$ python3 -q
>>> import numpy as np
>>> np.set_printoptions(precision=1, suppress=True, linewidth=200)
>>> tidy = lambda a: np.round(a, 1) + 0
>>> A = np.load("w.npy")
>>> A
array([[ 25,   6,   4,  -9,  -8,  -3,  -3,  -8, -14,  -5],
       [  6,  20, -10,  -9,   0,  -6,  -4,  -9,  -4,  -2],
       [  4, -10,  33,  10,   4,  -5,  -6,   6,  -5,   8],
       [ -9,  -9,  10,  24,  10,   8,   1,   8,   3,  -1],
       [ -8,   0,   4,  10,  27,   6,  -6,   1,  -1,   2],
       [ -3,  -6,  -5,   8,   6,  14,  -1,   3,   2,  -6],
       [ -3,  -4,  -6,   1,  -6,  -1,  14,  -5,   8,  -3],
       [ -8,  -9,   6,   8,   1,   3,  -5,  13,   0,   3],
       [-14,  -4,  -5,   3,  -1,   2,   8,   0,  28,  -3],
       [ -5,  -2,   8,  -1,   2,  -6,  -3,   3,  -3,  19]])
>>> evals, evecs = np.linalg.eigh(A)
>>> x = np.array([2, 2, -1, 1, -1, -1, 2, -1, -2, -2])
>>> (np.sign(evecs[:, -1].round(6)) == np.sign(evecs[0, -1].round(6))).astype(int)
array([1, 1, 0, 0, 0, 0, 1, 0, 0, 0])
>>> tidy(x @ A @ x / (x @ x)), tidy(evals[0]), tidy(evals[-1])
(np.float64(31.6), np.float64(0.3), np.float64(60.3))
>>> tidy(evecs * np.maximum(evals, 0) @ evecs.T)
array([[ 25.,   6.,   4.,  -9.,  -8.,  -3.,  -3.,  -8., -14.,  -5.],
       [  6.,  20., -10.,  -9.,   0.,  -6.,  -4.,  -9.,  -4.,  -2.],
       [  4., -10.,  33.,  10.,   4.,  -5.,  -6.,   6.,  -5.,   8.],
       [ -9.,  -9.,  10.,  24.,  10.,   8.,   1.,   8.,   3.,  -1.],
       [ -8.,   0.,   4.,  10.,  27.,   6.,  -6.,   1.,  -1.,   2.],
       [ -3.,  -6.,  -5.,   8.,   6.,  14.,  -1.,   3.,   2.,  -6.],
       [ -3.,  -4.,  -6.,   1.,  -6.,  -1.,  14.,  -5.,   8.,  -3.],
       [ -8.,  -9.,   6.,   8.,   1.,   3.,  -5.,  13.,   0.,   3.],
       [-14.,  -4.,  -5.,   3.,  -1.,   2.,   8.,   0.,  28.,  -3.],
       [ -5.,  -2.,   8.,  -1.,   2.,  -6.,  -3.,   3.,  -3.,  19.]])
>>> tidy(np.linalg.eigvalsh(A[1:, 1:]))
array([ 0.3,  4.9,  9.7, 12.2, 15.5, 21.1, 31.8, 40.7, 55.9])
>>> tidy(evecs * np.abs(evals) @ evecs.T)
array([[ 25.,   6.,   4.,  -9.,  -8.,  -3.,  -3.,  -8., -14.,  -5.],
       [  6.,  20., -10.,  -9.,   0.,  -6.,  -4.,  -9.,  -4.,  -2.],
       [  4., -10.,  33.,  10.,   4.,  -5.,  -6.,   6.,  -5.,   8.],
       [ -9.,  -9.,  10.,  24.,  10.,   8.,   1.,   8.,   3.,  -1.],
       [ -8.,   0.,   4.,  10.,  27.,   6.,  -6.,   1.,  -1.,   2.],
       [ -3.,  -6.,  -5.,   8.,   6.,  14.,  -1.,   3.,   2.,  -6.],
       [ -3.,  -4.,  -6.,   1.,  -6.,  -1.,  14.,  -5.,   8.,  -3.],
       [ -8.,  -9.,   6.,   8.,   1.,   3.,  -5.,  13.,   0.,   3.],
       [-14.,  -4.,  -5.,   3.,  -1.,   2.,   8.,   0.,  28.,  -3.],
       [ -5.,  -2.,   8.,  -1.,   2.,  -6.,  -3.,   3.,  -3.,  19.]])
>>> np.abs(A).sum(axis=1).max(), tidy(np.abs(evals).max())
(np.int64(91), np.float64(60.3))
